% python3 -q
>>> import numpy as np
>>> import numpy.linalg as la
>>> np.set_printoptions(precision=2, suppress=True, linewidth=140)
>>> rd = lambda a: np.round(a, 2) + 0
>>> data = np.array([[0, 0, 0, 1, 0],
...     [0, 0, 0, 0, 0],
...     [0, 0, 0, 0, 0],
...     [1, 0, 0, 0, 1],
...     [0, 0, 0, 1, 0]])
>>> print(data)
[[0 0 0 1 0]
 [0 0 0 0 0]
 [0 0 0 0 0]
 [1 0 0 0 1]
 [0 0 0 1 0]]
>>> U, s, vt = la.svd(data)
>>> V = vt[:(s > 1e-8).sum()]
>>> rng = np.random.default_rng(9791)
>>> x0 = data[4] + 2 * data[0] + rng.integers(2) * np.eye(5)[1]
>>> print(x0)
[0. 1. 0. 3. 0.]
>>> print(rd(np.diag(V.T @ V)))
[0.5 0.  0.  1.  0.5]
>>> print(np.allclose(V.T @ V @ x0, x0))
False
>>> arr = np.load("dump.npy")
>>> print(arr)
[[ 29   0  11   1 -10]
 [  0  31   7   1   6]
 [ 11   7  16  -6  -3]
 [  1   1  -6  12  -2]
 [-10   6  -3  -2  16]]
>>> Lm = la.cholesky(arr)
>>> print(rd(arr / np.sqrt(np.outer(np.diag(arr), np.diag(arr)))))
[[ 1.    0.    0.51  0.05 -0.46]
 [ 0.    1.    0.31  0.05  0.27]
 [ 0.51  0.31  1.   -0.43 -0.19]
 [ 0.05  0.05 -0.43  1.   -0.14]
 [-0.46  0.27 -0.19 -0.14  1.  ]]
>>> print(rd(Lm @ Lm.T))
[[ 29.   0.  11.   1. -10.]
 [  0.  31.   7.   1.   6.]
 [ 11.   7.  16.  -6.  -3.]
 [  1.   1.  -6.  12.  -2.]
 [-10.   6.  -3.  -2.  16.]]
>>> print(la.eigvalsh(arr).min() > 0)
True
>>> print(rd(np.prod(np.diag(Lm)) ** 2), rd(la.det(arr)))
758192.0 758192.0
>>> print(rd(np.diag(Lm) ** 2))
[29.   31.   10.25  7.68 10.72]
>>> U, s, vt = la.svd(arr, full_matrices=False)
>>> print(rd(np.sqrt((s ** 2).sum())), rd(la.norm(arr)))
56.32 56.32
>>> print(rd(s))
[39.79 34.86 16.7   9.01  3.63]
>>> print(rd(U.T @ arr @ vt.T))
[[39.79  0.    0.    0.    0.  ]
 [ 0.   34.86  0.    0.    0.  ]
 [ 0.    0.   16.7   0.    0.  ]
 [ 0.    0.    0.    9.01  0.  ]
 [ 0.    0.    0.    0.    3.63]]
>>> print(rd(U.T @ U))
[[1. 0. 0. 0. 0.]
 [0. 1. 0. 0. 0.]
 [0. 0. 1. 0. 0.]
 [0. 0. 0. 1. 0.]
 [0. 0. 0. 0. 1.]]
>>> print(rd(np.abs(vt[0])))
[0.8  0.11 0.46 0.04 0.36]
>>> print((s > 1e-8).sum())
5
>>> print(rd(np.cumsum(s ** 2) / np.sum(s ** 2)))
[0.5  0.88 0.97 1.   1.  ]
>>> f, v = arr[2], arr[1]
>>> print(f @ v)
305
>>> p = (f @ v) / (f @ f) * f
>>> print(rd(p))
[ 7.12  4.53 10.36 -3.89 -1.94]
>>> print(np.outer(f, v))
[[   0  341   77   11   66]
 [   0  217   49    7   42]
 [   0  496  112   16   96]
 [   0 -186  -42   -6  -36]
 [   0  -93  -21   -3  -18]]
>>> print(rd((v - p) @ f))
0.0
>>> evals, V = la.eig(arr)
>>> print(rd(evals))
[39.79 34.86  3.63  9.01 16.7 ]
>>> print(rd(np.sort(la.eigvals(arr @ arr))))
[  13.17   81.27  279.05 1215.26 1583.25]
>>> K = np.load("x.npy")
>>> print(K)
[[-3.  0.  0.  0.]
 [ 0.  1.  0.  4.]
 [ 0.  0. -3.  0.]
 [ 0.  4.  0.  1.]]
>>> w1 = np.array([[-2, 2, -3, 0, 2],
...     [0, -2, -2, 1, -1],
...     [-2, 0, 3, 3, -1],
...     [0, -3, -2, -3, 0]])
>>> beta = np.array([-3, 0, -1, -3, 0])
>>> hid = np.maximum(K @ w1 + beta, 0)
>>> print((hid > 0).mean(axis=0))
[0.5  0.   0.25 0.   0.25]
>>> print(hid)
[[3. 0. 8. 0. 0.]
 [0. 0. 0. 0. 0.]
 [3. 0. 0. 0. 3.]
 [0. 0. 0. 0. 0.]]
>>> Z = np.array([[2, 2, 0], [3, 2, 3], [0, 0, 2], [1, 1, 0], [2, 0, 1]])
>>> print(w1 @ Z)
[[  6   0   2]
 [ -7  -3 -11]
 [ -3  -1   5]
 [-12  -9 -13]]
>>> blk = np.stack([hid, 2 * hid, hid[::-1]])
>>> print(rd(la.norm(blk, axis=(1, 2))))
[ 9.54 19.08  9.54]
>>> print(la.matrix_rank(blk))
[2 2 2]
>>> print(np.einsum("bij,cij->bc", blk, blk))
[[ 91. 182.   0.]
 [182. 364.   0.]
 [  0.   0.  91.]]
>>> print(blk.shape)
(3, 4, 5)
>>> A = np.loadtxt("out3.csv", delimiter=",")
>>> print(A)
[[ 0.  2. -3.  0.  0.  0.  0.  0.  0. -3.  0.]
 [-2.  0.  0.  0.  0.  0.  0.  0.  0.  0.  0.]
 [-3.  0.  0. -2.  0.  0.  0. -1.  0.  3.  0.]
 [ 0.  0.  2.  2.  0. -3.  0.  0.  0.  0.  0.]
 [ 0.  0.  2.  0.  3.  0.  0.  0.  0.  0.  0.]
 [ 0. -2.  0.  0.  0.  0.  0.  0.  2. -3.  0.]]
>>> print(arr - arr[0])
[[  0   0   0   0   0]
 [-29  31  -4   0  16]
 [-18   7   5  -7   7]
 [-28   1 -17  11   8]
 [-39   6 -14  -3  26]]
>>> print(arr.sum(axis=0))
[31 45 25  6  7]
>>> print(rd(la.norm(arr)))
56.32
>>> print(np.diff(arr, axis=0))
[[-29  31  -4   0  16]
 [ 11 -24   9  -7  -9]
 [-10  -6 -22  18   1]
 [-11   5   3 -14  18]]
>>> U, s, vt = la.svd(A, full_matrices=False)
>>> print(rd(vt @ vt.T))
[[1. 0. 0. 0. 0. 0.]
 [0. 1. 0. 0. 0. 0.]
 [0. 0. 1. 0. 0. 0.]
 [0. 0. 0. 1. 0. 0.]
 [0. 0. 0. 0. 1. 0.]
 [0. 0. 0. 0. 0. 1.]]
>>> print(rd(s / s[0]))
[1.   0.83 0.58 0.51 0.48 0.17]
>>> print((s > 1e-8).sum())
6
>>> print(rd(U.T @ A @ vt.T))
[[6.14 0.   0.   0.   0.   0.  ]
 [0.   5.09 0.   0.   0.   0.  ]
 [0.   0.   3.57 0.   0.   0.  ]
 [0.   0.   0.   3.14 0.   0.  ]
 [0.   0.   0.   0.   2.96 0.  ]
 [0.   0.   0.   0.   0.   1.03]]
>>> print(np.abs(U[:, 0]).round(6).argmax())
2
>>> x0 = np.array([4, 5, -5, -3, 0])
>>> y = arr @ x0
>>> beta, lr = np.zeros(5), 1 / la.norm(arr, 2) ** 2
>>> for i in range(8):
...     beta -= lr * arr.T @ (arr @ beta - y)
...     if i % 2 == 0: print(i, round(la.norm(arr @ beta - y), 2))
... 
0 47.9
2 34.87
4 31.21
6 29.0
>>> print(rd(la.cond(arr)))
10.96
>>> E = np.load("block15.npy")
>>> print(E)
[[1 0 0 0]
 [0 0 6 0]
 [0 7 0 0]
 [0 0 0 0]]
>>> print(E.T @ E)
[[ 1  0  0  0]
 [ 0 49  0  0]
 [ 0  0 36  0]
 [ 0  0  0  0]]
>>> print(E @ E.T)
[[ 1  0  0  0]
 [ 0 36  0  0]
 [ 0  0 49  0]
 [ 0  0  0  0]]
>>> print(rd(E @ la.pinv(E) @ E))
[[1. 0. 0. 0.]
 [0. 0. 6. 0.]
 [0. 7. 0. 0.]
 [0. 0. 0. 0.]]
>>> print(la.lstsq(E[:-1].T, E[-1])[2])
3
>>> print(np.abs(np.diag(la.qr(E)[1])) > 1e-9)
[ True  True  True False]
>>> W0 = np.load("m.npy")
>>> print(W0)
[[ 2.  3.  5.  2.  5.  4.  0.  4.  1.  3.  5.  0.]
 [ 1.  4.  0.  5.  5.  4.  2.  0.  5.  1.  5. -1.]
 [ 4.  1.  2.  1.  0.  1.  1.  1.  2.  1.  1. -3.]
 [ 5.  1.  0.  3.  3.  0.  3.  4.  5.  2.  2.  0.]
 [ 2.  2.  3.  5.  0.  1.  2.  5.  4.  3.  0. -2.]
 [ 2.  1.  2.  4.  4.  1.  1.  1.  1.  3.  1. -2.]
 [ 0.  0.  3.  5.  4.  3.  2.  0.  0.  2.  0. -3.]
 [ 0.  2.  3.  1.  2.  1.  0.  4.  4.  4.  0.  0.]
 [ 2.  5.  0.  2.  5.  1.  1.  4.  4.  1.  4.  2.]
 [ 1.  3.  2.  3.  2.  3.  5.  2.  4.  0.  5. -2.]
 [ 2.  5.  0.  2.  4.  0.  2.  3.  5.  1.  4. -3.]
 [ 0.  0.  0.  0.  0.  0.  0.  0.  0.  0.  0. -1.]]
>>> x0 = np.array([1, 3, 3, 0, 2, 2, 3, 2, 3, 0, 1, 0])
>>> y = W0 @ x0
>>> beta, lr = np.zeros(12), 1 / la.norm(W0, 2) ** 2
>>> for i in range(3):
...     beta -= lr * W0.T @ (W0 @ beta - y)
...     if i % 1 == 0: print(i, round(la.norm(W0 @ beta - y), 2))
... 
0 13.73
1 13.12
2 12.56
>>> print(rd(beta))
[ 1.25  1.95  1.21  1.9   2.14  1.25  1.27  1.94  2.39  1.19  2.05 -0.69]
>>> feats = np.load("run11.npy")
>>> print(feats)
[[0 1 0 2 1 2]
 [0 0 0 0 1 2]
 [0 0 0 1 1 0]
 [0 0 0 0 2 0]
 [0 0 0 0 0 2]
 [0 0 0 0 0 0]]
>>> rk = la.matrix_rank(feats)
>>> print(rk)
4
>>> N = la.svd(feats)[2][rk:].T
>>> print(la.matrix_rank(feats.T @ feats), la.matrix_rank(feats @ feats.T))
4 4
>>> print(rd(feats @ N))
[[0. 0.]
 [0. 0.]
 [0. 0.]
 [0. 0.]
 [0. 0.]
 [0. 0.]]
>>> print(rd(N @ N.T))
[[1. 0. 0. 0. 0. 0.]
 [0. 0. 0. 0. 0. 0.]
 [0. 0. 1. 0. 0. 0.]
 [0. 0. 0. 0. 0. 0.]
 [0. 0. 0. 0. 0. 0.]
 [0. 0. 0. 0. 0. 0.]]
>>> print(np.allclose(feats @ N, 0))
True
>>> print([int(la.matrix_rank(feats[:i])) for i in range(1, len(feats) + 1)])
[1, 2, 3, 4, 4, 4]
>>> labels = rng.permutation(6)
>>> print(labels)
[0 4 2 5 1 3]
>>> B = feats[labels][:, labels]
>>> print(rd(np.sort(np.abs(la.eigvals(B)))))
[0. 0. 0. 0. 0. 0.]
>>> print(np.diag(B))
[0 0 0 0 0 0]
>>> print(np.allclose(B, feats))
False
>>> print(rd(la.det(B)), rd(la.det(feats[labels])))
0.0 0.0
>>> mat = np.load("arr.npy")
>>> print(mat)
[[  0.4   0.3   1.    1.7  -1.1  -0.3   0.9   0.3   0.1   0.3  -0.6]
 [  8.    5.  -13.    8.   -3.  -12.   -5.   -5.   10.    3.    7. ]
 [ -0.7   0.5   0.6   0.6   1.2   0.9   0.2   0.   -0.4   0.6   0.4]
 [  1.   -1.9   1.5   1.9  -1.2  -0.8  -1.1   0.    0.   -0.6  -1.2]
 [  0.4  -0.3   1.4  -1.1   0.   -1.7   1.4   0.3  -0.7  -1.5  -1.6]
 [ -1.    1.    0.2  -1.3  -0.4   0.9   0.8   0.8   1.7  -0.7  -0.7]
 [ -0.7  -0.4   1.4  -0.3   1.   -0.9   0.6  -0.2  -0.3   0.3  -0.4]
 [  0.8   0.1  -1.6   0.4   0.7   0.5   0.3   0.6  -0.8   0.3   0.3]
 [  0.6  -0.6   0.1   0.2  -0.4  -1.   -2.3   2.3   0.6   1.4   0.7]
 [  0.   -0.6  -1.1   0.9  -0.6  -0.2  -0.3   0.1   0.4  -1.    1. ]
 [ -1.    0.   -0.4   0.3   1.3  -0.5   0.9   0.5   1.7  -1.6   0.4]
 [  1.   -0.9   0.1   0.7  -0.8  -0.4   0.3   0.7   0.2   0.3   0. ]
 [  0.8   1.2   0.3  -1.7   0.1  -0.8   0.    0.    0.5  -0.7   0. ]
 [ -0.6  -0.3  -0.3  -1.7   1.2  -1.4  -1.5  -0.2   0.3   0.6   1.5]]
>>> B = np.c_[mat[:, :3] @ np.array([[0, -1, 0], [0, -1, 2], [-1, 2, -2]]), np.array([6, 0, 6, 0, 0, 2, 9, 9, 0, 0, 2, 4, 4, 1])]
>>> print(rd(B))
[[ -1.    1.3  -1.4   6. ]
 [ 13.  -39.   36.    0. ]
 [ -0.6   1.4  -0.2   6. ]
 [ -1.5   3.9  -6.8   0. ]
 [ -1.4   2.7  -3.4   0. ]
 [ -0.2   0.4   1.6   2. ]
 [ -1.4   3.9  -3.6   9. ]
 [  1.6  -4.1   3.4   9. ]
 [ -0.1   0.2  -1.4   0. ]
 [  1.1  -1.6   1.    0. ]
 [  0.4   0.2   0.8   2. ]
 [ -0.1   0.1  -2.    4. ]
 [ -0.3  -1.4   1.8   4. ]
 [  0.3   0.3   0.    1. ]]
>>> print(rd(la.norm(la.qr(mat)[0].T @ B, axis=0) ** 2 / ((B ** 2).sum(axis=0) + 1e-12)))
[1.   1.   1.   0.62]
>>> print(rd(la.lstsq(mat, B[:, 0])[0]))
[ 0.  0. -1.  0.  0.  0.  0.  0.  0.  0.  0.]
>>> print(la.matrix_rank(B))
4
>>> q, r_ = la.qr(mat)
>>> print(q.shape, r_.shape)
(14, 11) (11, 11)
>>> print(rd(q.T @ q))
[[1. 0. 0. 0. 0. 0. 0. 0. 0. 0. 0.]
 [0. 1. 0. 0. 0. 0. 0. 0. 0. 0. 0.]
 [0. 0. 1. 0. 0. 0. 0. 0. 0. 0. 0.]
 [0. 0. 0. 1. 0. 0. 0. 0. 0. 0. 0.]
 [0. 0. 0. 0. 1. 0. 0. 0. 0. 0. 0.]
 [0. 0. 0. 0. 0. 1. 0. 0. 0. 0. 0.]
 [0. 0. 0. 0. 0. 0. 1. 0. 0. 0. 0.]
 [0. 0. 0. 0. 0. 0. 0. 1. 0. 0. 0.]
 [0. 0. 0. 0. 0. 0. 0. 0. 1. 0. 0.]
 [0. 0. 0. 0. 0. 0. 0. 0. 0. 1. 0.]
 [0. 0. 0. 0. 0. 0. 0. 0. 0. 0. 1.]]
>>> print(rd(np.trace(q @ q.T)))
11.0
>>> print(rd(abs(r_[0, 0])), rd(la.norm(mat[:, 0])))
8.44 8.44
>>> labels = rng.permutation(11)
>>> B = mat[:, labels] * rng.choice([-1, 1], 11)
>>> print(B)
[[ -0.4  -0.3   0.3  -1.   -0.6  -0.9   1.1  -0.3   0.1   1.7  -0.3]
 [ -8.   -3.   -5.   13.    7.    5.    3.   -5.   10.    8.  -12. ]
 [  0.7  -0.6   0.   -0.6   0.4  -0.2  -1.2  -0.5  -0.4   0.6   0.9]
 [ -1.    0.6   0.   -1.5  -1.2   1.1   1.2   1.9   0.    1.9  -0.8]
 [ -0.4   1.5   0.3  -1.4  -1.6  -1.4  -0.    0.3  -0.7  -1.1  -1.7]
 [  1.    0.7   0.8  -0.2  -0.7  -0.8   0.4  -1.    1.7  -1.3   0.9]
 [  0.7  -0.3  -0.2  -1.4  -0.4  -0.6  -1.    0.4  -0.3  -0.3  -0.9]
 [ -0.8  -0.3   0.6   1.6   0.3  -0.3  -0.7  -0.1  -0.8   0.4   0.5]
 [ -0.6  -1.4   2.3  -0.1   0.7   2.3   0.4   0.6   0.6   0.2  -1. ]
 [ -0.    1.    0.1   1.1   1.    0.3   0.6   0.6   0.4   0.9  -0.2]
 [  1.    1.6   0.5   0.4   0.4  -0.9  -1.3  -0.    1.7   0.3  -0.5]
 [ -1.   -0.3   0.7  -0.1   0.   -0.3   0.8   0.9   0.2   0.7  -0.4]
 [ -0.8   0.7   0.   -0.3   0.   -0.   -0.1  -1.2   0.5  -1.7  -0.8]
 [  0.6  -0.6  -0.2   0.3   1.5   1.5  -1.2   0.3   0.3  -1.7  -1.4]]
>>> U, _, vt = la.svd(mat.T @ B)
>>> print(labels)
[ 0  9  7  2 10  6  4  1  8  3  5]
>>> print(rd(U @ vt))
[[-1.  0.  0.  0.  0.  0.  0.  0.  0.  0.  0.]
 [ 0.  0.  0.  0.  0.  0.  0. -1.  0.  0.  0.]
 [ 0.  0.  0. -1.  0.  0.  0.  0.  0.  0.  0.]
 [ 0.  0.  0.  0.  0.  0.  0.  0.  0.  1.  0.]
 [ 0.  0.  0.  0.  0.  0. -1.  0.  0.  0.  0.]
 [ 0.  0.  0.  0.  0.  0.  0.  0.  0.  0.  1.]
 [ 0.  0.  0.  0.  0. -1.  0.  0.  0.  0.  0.]
 [ 0.  0.  1.  0.  0.  0.  0.  0.  0.  0.  0.]
 [ 0.  0.  0.  0.  0.  0.  0.  0.  1.  0.  0.]
 [ 0. -1.  0.  0.  0.  0.  0.  0.  0.  0.  0.]
 [ 0.  0.  0.  0.  1.  0.  0.  0.  0.  0.  0.]]
>>> print(rd(la.lstsq(mat, B)[0]))
[[-1.  0.  0.  0.  0.  0.  0.  0.  0.  0.  0.]
 [ 0.  0.  0.  0.  0.  0.  0. -1.  0.  0.  0.]
 [ 0.  0.  0. -1.  0.  0.  0.  0.  0.  0.  0.]
 [ 0.  0.  0.  0.  0.  0.  0.  0.  0.  1.  0.]
 [ 0.  0.  0.  0.  0.  0. -1.  0.  0.  0.  0.]
 [ 0.  0.  0.  0.  0.  0.  0.  0.  0.  0.  1.]
 [ 0.  0.  0.  0.  0. -1.  0.  0.  0.  0.  0.]
 [ 0.  0.  1.  0.  0.  0.  0.  0.  0.  0.  0.]
 [ 0.  0.  0.  0.  0.  0.  0.  0.  1.  0.  0.]
 [ 0. -1.  0.  0.  0.  0.  0.  0.  0.  0.  0.]
 [ 0.  0.  0.  0.  1.  0.  0.  0.  0.  0.  0.]]
